>>> import numpy as np
>>> np.set_printoptions(precision=2, suppress=True, linewidth=200, sign=" ")
>>> arr = np.load("block10.npy")
>>> arr
array([[  4.35,  20.43,  20.56,  24.88,  24.32,   4.02,  19.33],
       [  5.69,  20.78,  20.35,  25.02,  25.57,   5.52,  19.38],
       [  5.2 ,  20.6 ,  20.31,  24.59,  24.44,   6.07,  20.36],
       [  2.55,  20.13,  21.06,  25.43,  26.39,   4.13,  19.97],
       [  5.18,  18.25,  19.06,  23.88,  24.31,   3.91,  21.95],
       [  5.63,  18.9 ,  20.47,  24.39,  25.87,   6.28,  18.78],
       [  6.65,  20.15,  20.29,  23.41,  25.63,   5.  ,  19.52],
       [  5.02,  20.47,  19.18,  24.78,  25.42,   3.47,  20.7 ],
       [  4.21,  18.93,  20.8 ,  25.58,  25.03,   4.87,  20.12],
       [  4.38,  19.64,  19.56,  26.24,  24.24,   4.99,  21.1 ],
       [  3.62,  20.4 ,  17.17,  24.93,  25.47,   4.16,  19.42],
       [  5.37,  18.42,  21.37,  24.89,  25.47,   6.06,  21.64],
       [  6.23,  21.24,  19.94,  24.18,  24.83,   5.17,  18.85],
       [  5.42,  20.8 ,  19.76,  24.89,  24.75,   3.2 ,  18.38],
       [  4.2 ,  20.16,  19.84,  25.9 ,  23.32,   6.25,  19.12]])
>>> Ac = (arr - arr.mean(axis=0)) / arr.std(axis=0)
>>> Ac.std(axis=0)
array([ 1.,  1.,  1.,  1.,  1.,  1.,  1.])
>>> coef = np.linalg.lstsq(np.delete(Ac, 6, axis=1), Ac[:, 6])[0]
>>> round(1 - np.var(Ac[:, 6] - np.delete(Ac, 6, axis=1) @ coef), 2)
np.float64(0.44)
>>> np.abs(coef).argmax()
np.int64(1)
>>> hat = arr @ np.linalg.solve(arr.T @ arr, arr.T)
>>> round(np.trace(hat), 2)
np.float64(7.0)
>>> np.allclose(hat @ hat, hat)
True
>>> np.linalg.matrix_rank(arr, rtol=0.1)
np.int64(1)
>>> [round(float(x), 2) for x in np.linalg.svd(arr, compute_uv=False)[:3]]
[193.09, 4.85, 4.84]
>>> np.argsort(-np.linalg.norm(arr, axis=0).round(6), kind="stable")[:3]
array([ 4,  3,  2])
>>> rng = np.random.default_rng(458)
>>> M2 = arr + rng.integers(-2, 3, (15, 1)) @ rng.integers(-2, 3, (1, 7))
>>> M2
array([[ 4.35, 21.43, 18.56, 25.88, 22.32,  2.02, 18.33],
       [ 5.69, 19.78, 22.35, 24.02, 27.57,  7.52, 20.38],
       [ 5.2 , 19.6 , 22.31, 23.59, 26.44,  8.07, 21.36],
       [ 2.55, 21.13, 19.06, 26.43, 24.39,  2.13, 18.97],
       [ 5.18, 17.25, 21.06, 22.88, 26.31,  5.91, 22.95],
       [ 5.63, 20.9 , 16.47, 26.39, 21.87,  2.28, 16.78],
       [ 6.65, 20.15, 20.29, 23.41, 25.63,  5.  , 19.52],
       [ 5.02, 22.47, 15.18, 26.78, 21.42, -0.53, 18.7 ],
       [ 4.21, 17.93, 22.8 , 24.58, 27.03,  6.87, 21.12],
       [ 4.38, 17.64, 23.56, 24.24, 28.24,  8.99, 23.1 ],
       [ 3.62, 21.4 , 15.17, 25.93, 23.47,  2.16, 18.42],
       [ 5.37, 17.42, 23.37, 23.89, 27.47,  8.06, 22.64],
       [ 6.23, 21.24, 19.94, 24.18, 24.83,  5.17, 18.85],
       [ 5.42, 18.8 , 23.76, 22.89, 28.75,  7.2 , 20.38],
       [ 4.2 , 20.16, 19.84, 25.9 , 23.32,  6.25, 19.12]])
>>> np.abs(M2 - arr).sum(axis=1)
array([  9.,   9.,   9.,   9.,   9.,  18.,   0.,  18.,   9.,  18.,   9.,   9.,   0.,  18.,   0.])
